% ipython --no-banner

In [1]: import numpy as np

In [2]: import numpy.linalg as la

In [3]: np.set_printoptions(precision=2, suppress=True, linewidth=120, sign=" ")

In [4]: W0 = np.array([[-8, 0, -7, -2, -7],
   ...:     [-2, -9, -2, -7, 4],
   ...:     [6, -7, 3, -7, -5],
   ...:     [1, -9, 0, -1, 7],
   ...:     [2, -4, 5, 7, -8],
   ...:     [1, -2, 8, 5, -7],
   ...:     [0, 5, 8, -4, -8],
   ...:     [-8, 1, 0, -6, -8],
   ...:     [-5, 1, -6, 9, 2],
   ...:     [1, 6, 5, 1, 2]])

In [5]: W0[0] = W0[3]

In [6]: W0
Out[6]: 
array([[ 1, -9,  0, -1,  7],
       [-2, -9, -2, -7,  4],
       [ 6, -7,  3, -7, -5],
       [ 1, -9,  0, -1,  7],
       [ 2, -4,  5,  7, -8],
       [ 1, -2,  8,  5, -7],
       [ 0,  5,  8, -4, -8],
       [-8,  1,  0, -6, -8],
       [-5,  1, -6,  9,  2],
       [ 1,  6,  5,  1,  2]])

In [7]: rng = np.random.default_rng(97620)

In [8]: lab = rng.permutation(5)

In [9]: A2 = W0[:, lab] * rng.choice([-1, 1], 5)

In [10]: A2
Out[10]: 
array([[ 1,  0, -1, -9,  7],
       [ 7,  2,  2, -9,  4],
       [ 7, -3, -6, -7, -5],
       [ 1,  0, -1, -9,  7],
       [-7, -5, -2, -4, -8],
       [-5, -8, -1, -2, -7],
       [ 4, -8,  0,  5, -8],
       [ 6,  0,  8,  1, -8],
       [-9,  6,  5,  1,  2],
       [-1, -5, -1,  6,  2]])

In [11]: left, _, VT = la.svd(W0.T @ A2)

In [12]: lab
Out[12]: array([ 3,  2,  0,  1,  4])

In [13]: np.round(la.lstsq(W0, A2)[0], 2) + 0
Out[13]: 
array([[ 0.,  0., -1.,  0.,  0.],
       [ 0.,  0.,  0.,  1.,  0.],
       [ 0., -1.,  0.,  0.,  0.],
       [-1.,  0.,  0.,  0.,  0.],
       [ 0.,  0.,  0.,  0.,  1.]])

In [14]: W2 = A2[[5, 8]].astype(float)

In [15]: for _ in range(6):
    ...:     lab = la.norm(A2[:, None] - W2, axis=-1).argmin(axis=1)
    ...:     W2 = np.array([A2[lab == j].mean(axis=0) for j in range(2)])
    ...: 

In [16]: lab
Out[16]: array([ 1,  1,  0,  1,  0,  0,  0,  0,  1,  0])

In [17]: W2
Out[17]: 
array([[ 0.67, -4.83, -0.33, -0.17, -5.67],
       [ 0.  ,  2.  ,  1.25, -6.5 ,  5.  ]])
